% ipython --no-banner

In [1]: import numpy as np

In [2]: from numpy import linalg as LA

In [3]: np.set_printoptions(precision=2, suppress=True, linewidth=140, legacy="1.25")

In [4]: X = np.load("a.npy")

In [5]: print(X)
[[ 0  3  4]
 [-1  2  2]
 [-4  3  0]
 [ 2  1  5]]

In [6]: rng = np.random.default_rng(719748)

In [7]: lab = rng.permutation(3)

In [8]: M2 = X[:, lab] * rng.choice([-1, 1], 3)

In [9]: print(M2)
[[ 0 -3  4]
 [-1 -2  2]
 [-4 -3  0]
 [ 2 -1  5]]

In [10]: Uu, _, vt = LA.svd(X.T @ M2)

In [11]: print(np.round(Uu @ vt, 2) + 0)
[[ 1.  0.  0.]
 [ 0. -1.  0.]
 [ 0.  0.  1.]]

In [12]: print(lab)
[0 1 2]

In [13]: print(np.round(LA.lstsq(X, M2)[0], 2) + 0)
[[ 1.  0.  0.]
 [ 0. -1.  0.]
 [ 0.  0.  1.]]

In [14]: P = M2 @ LA.solve(M2.T @ M2, M2.T)

In [15]: print(np.allclose(P @ P, P))
True

In [16]: print(round(float(np.trace(P)), 2))
3.0

In [17]: print(np.round(P @ M2[:, 2], 2) + 0)
[4. 2. 0. 5.]

In [18]: M2 = np.array([[2, 3, 3], [1, 2, 0]])

In [19]: W2 = np.kron(M2, X)

In [20]: print(LA.matrix_rank(W2))
6

In [21]: print(W2)
[[  0   6   8   0   9  12   0   9  12]
 [ -2   4   4  -3   6   6  -3   6   6]
 [ -8   6   0 -12   9   0 -12   9   0]
 [  4   2  10   6   3  15   6   3  15]
 [  0   3   4   0   6   8   0   0   0]
 [ -1   2   2  -2   4   4   0   0   0]
 [ -4   3   0  -8   6   0   0   0   0]
 [  2   1   5   4   2  10   0   0   0]]

In [22]: print(W2.shape)
(8, 9)

In [23]: print(round(float(LA.norm(W2, 2)), 2), round(LA.norm(M2, 2) * LA.norm(X, 2), 2))
38.12 38.12

In [24]: W0 = np.loadtxt("case1.csv", delimiter=",")

In [25]: print(W0)
[[ 0.9  -0.9   0.7   0.6  -1.3  -0.9 ]
 [-1.2   2.3  -0.2   0.7  -0.1  -1.1 ]
 [-0.9  -0.4   0.   -0.8   0.3   0.9 ]
 [ 0.4   2.3  -0.4   0.    0.2  -0.2 ]
 [ 1.    1.1   0.3   1.2  -1.4  -1.  ]
 [-1.6   0.    0.9   0.1  -1.1   0.5 ]
 [ 0.4   2.31 -0.38 -0.01  0.18 -0.17]
 [-0.5  -0.1   0.7   1.    2.7   0.6 ]]

In [26]: P = W0 @ LA.solve(W0.T @ W0, W0.T)

In [27]: print(P @ W0[:, 5])
[-0.9  -1.1   0.9  -0.2  -1.    0.5  -0.17  0.6 ]

In [28]: print(LA.matrix_rank(np.eye(8) - P))
2

In [29]: print(np.diag(P))
[0.98 0.98 0.29 0.48 0.85 0.91 0.51 1.  ]

In [30]: print(np.round(LA.eigvalsh(P), 2) + 0)
[0. 0. 1. 1. 1. 1. 1. 1.]

In [31]: print(np.allclose(P @ P, P))
True

In [32]: feats = np.array([[5.0, 1.0, 0.0], [0.0, 5.0, 1.0], [0.0, 0.0, 5.0]])

In [33]: evals, vecs = LA.eig(feats)

In [34]: print(evals)
[5. 5. 5.]

In [35]: print(np.sort(LA.eigvals(feats.T)))
[5. 5. 5.]

In [36]: print(np.sort(LA.eigvals(feats @ feats)))
[25. 25. 25.]

In [37]: F = np.load("x.npy")

In [38]: print(F)
[[ 9.22 22.    9.75 -0.67]
 [11.16 20.46 10.65  1.67]
 [ 9.97 19.91  8.09 -1.09]
 [10.64 19.37 10.1   0.62]
 [ 8.19 19.    8.43 -0.7 ]
 [12.03 20.52  8.53  0.5 ]
 [10.25 19.57 10.1   1.33]
 [10.78 19.74 11.1  -0.38]
 [11.33 18.27  9.71  0.4 ]
 [ 8.64 19.42 10.62 -1.53]
 [ 9.88 19.47 10.17  1.88]
 [ 9.85 19.61 10.39 -0.52]
 [10.05 19.54  8.67  1.12]
 [ 8.64 19.01  9.26 -0.23]
 [11.05 19.25  8.88  0.61]
 [11.24 18.33  9.86 -0.46]
 [10.73 18.47 10.61  0.61]]

In [39]: Xc = F - F.mean(axis=0)

In [40]: Uu, sigma, vt = LA.svd(Xc, full_matrices=False)

In [41]: print(np.round(Xc.mean(axis=0), 2) + 0)
[0. 0. 0. 0.]

In [42]: print(sigma ** 2 / (sigma ** 2).sum())
[0.43 0.22 0.21 0.15]

In [43]: print(np.abs(vt[-1]))
[0.62 0.12 0.12 0.76]

In [44]: print(LA.matrix_rank(Xc))
4

In [45]: print((np.sign(Uu[:, 0]) == np.sign(Uu[0, 0])).astype(int))
[1 0 1 0 1 0 0 0 0 1 0 1 0 1 0 0 0]

In [46]: print(vt[0] * np.sign(vt[0, np.abs(vt[0]).argmax()]))
[ 0.75 -0.1   0.2   0.63]

In [47]: P = F @ LA.solve(F.T @ F, F.T)

In [48]: print(np.round(LA.eigvalsh(P), 2) + 0)
[0. 0. 0. 0. 0. 0. 0. 0. 0. 0. 0. 0. 0. 1. 1. 1. 1.]

In [49]: print(np.diag(P))
[0.32 0.22 0.35 0.08 0.21 0.4  0.17 0.21 0.21 0.39 0.34 0.13 0.2  0.13 0.16 0.3  0.19]

In [50]: vec = np.array([2, 1, -7, 1])

In [51]: y = F @ vec

In [52]: print(LA.solve(F.T @ F, F.T @ y))
[ 2.  1. -7.  1.]

In [53]: print(LA.lstsq(F, y)[0])
[ 2.  1. -7.  1.]

In [54]: print(np.round(LA.pinv(F) @ F, 2) + 0)
[[1. 0. 0. 0.]
 [0. 1. 0. 0.]
 [0. 0. 1. 0.]
 [0. 0. 0. 1.]]

In [55]: y = y + 0.02 * rng.normal(size=17)

In [56]: print(y)
[-28.5  -30.13 -17.88 -29.44 -24.31 -14.63 -29.3  -36.76 -26.65 -39.17 -30.08 -33.95 -19.91 -28.76 -20.17 -28.65 -33.75]

In [57]: c, *_ = LA.lstsq(F, y)

In [58]: print(c.round())
[ 2.  1. -7.  1.]

In [59]: print(round(LA.norm(y - F @ c), 2))
0.06

In [60]: t = np.radians(19)

In [61]: Rm = np.eye(4)

In [62]: Rm[2, 2] = Rm[0, 0] = np.cos(t)

In [63]: Rm[2, 0], Rm[0, 2] = -np.sin(t), np.sin(t)

In [64]: print(Rm)
[[ 0.95  0.    0.33  0.  ]
 [ 0.    1.    0.    0.  ]
 [-0.33  0.    0.95  0.  ]
 [ 0.    0.    0.    1.  ]]

In [65]: M2 = F @ Rm.T

In [66]: print(np.abs(M2 - F).max(axis=0))
[3.03 0.   4.38 0.  ]

In [67]: print(np.allclose(F @ F.T, M2 @ M2.T))
True

In [68]: print(round(LA.det(Rm), 2), round(float(np.trace(Rm)), 2))
1.0 3.89

In [69]: print(np.allclose(LA.norm(F, axis=1), LA.norm(M2, axis=1)))
True
